$ ipython --no-banner

In [1]: import numpy as np

In [2]: from numpy import linalg as LA

In [3]: np.set_printoptions(suppress=True, linewidth=100)

In [4]: tidy = lambda a: np.round(a, 2) + 0

In [5]: W0 = np.load("case12.npy")

In [6]: W0
Out[6]: 
array([[ 0.,  2.,  2., -3.,  2., -2.],
       [ 0.,  1.,  1., -1., -3., -3.],
       [ 4.,  1.,  2.,  2., -3.,  1.],
       [ 0.,  0.,  0.,  0.,  1.,  0.],
       [ 0.,  0.,  0.,  0.,  1.,  0.],
       [ 0.,  0.,  0.,  2.,  2.,  0.]])

In [7]: # rows 3 and 4 are equal

In [8]: left, sigma, Vt = LA.svd(W0)

In [9]: vecs = Vt[:(sigma > 1e-8).sum()]

In [10]: rng = np.random.default_rng(75)

In [11]: vec = W0[0] + 4 * W0[3] + rng.integers(2) * np.eye(6)[5]

In [12]: vec
Out[12]: array([ 0.,  2.,  2., -3.,  6., -1.])

In [13]: tidy(np.diag(vecs.T @ vecs))
Out[13]: array([0.97, 0.52, 0.52, 1.  , 1.  , 1.  ])

In [14]: np.allclose(vecs.T @ vecs @ vec, vec)
Out[14]: True

In [15]: LA.matrix_rank(np.vstack([W0, vec]))
Out[15]: np.int64(5)

In [16]: arr = np.loadtxt("x.csv", delimiter=",")

In [17]: arr
Out[17]: 
array([[ 0., -1.,  4.,  0., -1.,  4.],
       [ 1., -2.,  5.,  1., -2.,  5.],
       [ 2.,  1.,  4.,  2.,  1.,  4.],
       [ 0., -1.,  4.,  0.,  0.,  0.],
       [ 1., -2.,  5.,  0.,  0.,  0.],
       [ 2.,  1.,  4.,  0.,  0.,  0.]])

In [18]: q, vecs = LA.qr(arr[:, :5])[0], LA.qr(arr[:, 5:])[0]

In [19]: sigma = LA.svd(q.T @ vecs, compute_uv=False)

In [20]: (sigma > 0.9).sum()
Out[20]: np.int64(1)

In [21]: tidy(np.degrees(np.arccos(sigma.clip(0, 1))))
Out[21]: array([13.85])
